$ ipython --no-banner

In [1]: import numpy as np

In [2]: from numpy import linalg as LA

In [3]: np.set_printoptions(precision=2, suppress=True, linewidth=100, floatmode="fixed")

In [4]: X = np.loadtxt("case15.csv", delimiter=",")

In [5]: X
Out[5]: 
array([[   1.00,   -1.00,    1.00,   -1.00],
       [   1.00,    0.00,    0.00,    0.00],
       [   1.00,    1.00,    1.00,    1.00],
       [   1.00,    2.00,    4.00,    8.00],
       [   1.00,    3.00,    9.00,   27.00],
       [   1.00,    4.00,   16.00,   64.00],
       [   1.00,    5.00,   25.00,  125.00],
       [   1.00,    6.00,   36.00,  216.00],
       [   1.00,    7.00,   49.00,  343.00],
       [   1.00,    8.00,   64.00,  512.00],
       [   1.00,    9.00,   81.00,  729.00],
       [   1.00,   10.00,  100.00, 1000.00]])

In [6]: B = np.c_[X[:, :1] @ np.array([[3]]), np.array([0, -5, 1, -4, -2, 1, 5, 5, 2, 0, 3, -1])]

In [7]: B
Out[7]: 
array([[ 3.00,  0.00],
       [ 3.00, -5.00],
       [ 3.00,  1.00],
       [ 3.00, -4.00],
       [ 3.00, -2.00],
       [ 3.00,  1.00],
       [ 3.00,  5.00],
       [ 3.00,  5.00],
       [ 3.00,  2.00],
       [ 3.00,  0.00],
       [ 3.00,  3.00],
       [ 3.00, -1.00]])

In [8]: np.round(LA.lstsq(X, B[:, 0])[0], 2) + 0
Out[8]: array([3.00, 0.00, 0.00, 0.00])

In [9]: LA.matrix_rank(np.c_[X, B])
Out[9]: np.int64(5)

In [10]: print(LA.matrix_rank(B))
2

In [11]: Q, evecs = LA.qr(X[:, :1])[0], LA.qr(X[:, 1:])[0]

In [12]: sig = LA.svd(Q.T @ evecs, compute_uv=False)

In [13]: print(round(LA.norm(Q @ Q.T - evecs @ evecs.T, 2), 2))
1.0

In [14]: mat = np.loadtxt("arr.csv", delimiter=",")

In [15]: print(mat)
[[ 11.95  -7.95 -17.96  -2.03  15.96 -29.88]
 [  9.93  -6.20 -16.22  -2.96  14.35 -25.07]
 [  8.85  -5.29 -15.24  -3.41  13.43 -22.49]
 [  8.42  -4.95 -14.85  -3.56  13.07 -21.49]
 [  7.52  -4.22 -13.99  -3.87  12.27 -19.36]
 [  7.45  -4.17 -13.92  -3.90  12.21 -19.19]
 [  4.59  -2.06 -10.93  -4.54   9.46 -12.46]
 [  2.49  -0.73  -8.32  -4.52   7.08  -7.53]
 [  2.15  -0.55  -7.84  -4.45   6.65  -6.73]
 [  1.84  -0.38  -7.38  -4.37   6.23  -5.99]
 [  1.84  -0.38  -7.37  -4.37   6.23  -5.99]
 [  1.83  -0.38  -7.37  -4.37   6.22  -5.98]
 [  1.18  -0.07  -6.32  -4.10   5.28  -4.43]
 [  1.17  -0.07  -6.30  -4.09   5.26  -4.40]
 [  0.12   0.27  -4.15  -3.21   3.37  -1.84]
 [ -0.40   0.23  -2.04  -1.84   1.57  -0.27]
 [ -0.38   0.11  -1.09  -1.04   0.81   0.05]
 [  0.14   0.01   0.18   0.18  -0.12  -0.07]
 [  0.52   0.12   0.51   0.49  -0.29  -0.28]
 [  0.89   0.32   0.68   0.60  -0.33  -0.46]
 [  1.15   0.53   0.74   0.58  -0.31  -0.56]
 [  2.39   2.35   0.47  -0.58   0.34  -0.53]
 [  2.99   3.98   0.01  -1.98   0.99  -0.01]
 [  3.05   4.16  -0.05  -2.15   1.07   0.07]
 [  3.39   5.53  -0.47  -3.42   1.61   0.69]
 [  3.42   5.65  -0.51  -3.53   1.65   0.75]
 [  3.45   5.82  -0.56  -3.69   1.72   0.84]
 [  3.95   9.17  -1.61  -6.94   2.99   2.76]
 [  3.95   9.19  -1.61  -6.96   3.00   2.78]
 [  4.10  10.95  -2.16  -8.70   3.64   3.92]
 [  4.15  11.67  -2.38  -9.42   3.90   4.41]
 [  4.23  18.85  -4.53 -16.70   6.35   9.77]
 [  4.10  22.29  -5.52 -20.24   7.46  12.57]
 [  4.06  22.92  -5.69 -20.89   7.66  13.09]]

In [16]: cent = mat[[33, 23]].astype(float)

In [17]: for _ in range(7):
    ...:     labels = LA.norm(mat[:, None] - cent, axis=-1).argmin(axis=1)
    ...:     cent = np.array([mat[labels == j].mean(axis=0) for j in range(2)])
    ...: 

In [18]: labels
Out[18]: 
array([1, 1, 1, 1, 1, 1, 1, 1, 1, 1, 1, 1, 1, 1, 1, 1, 1, 1, 1, 1, 1, 1, 1, 1, 1, 1, 1, 1, 1, 1, 1,
       0, 0, 0])

In [19]: np.bincount(labels)
Out[19]: array([ 3, 31])
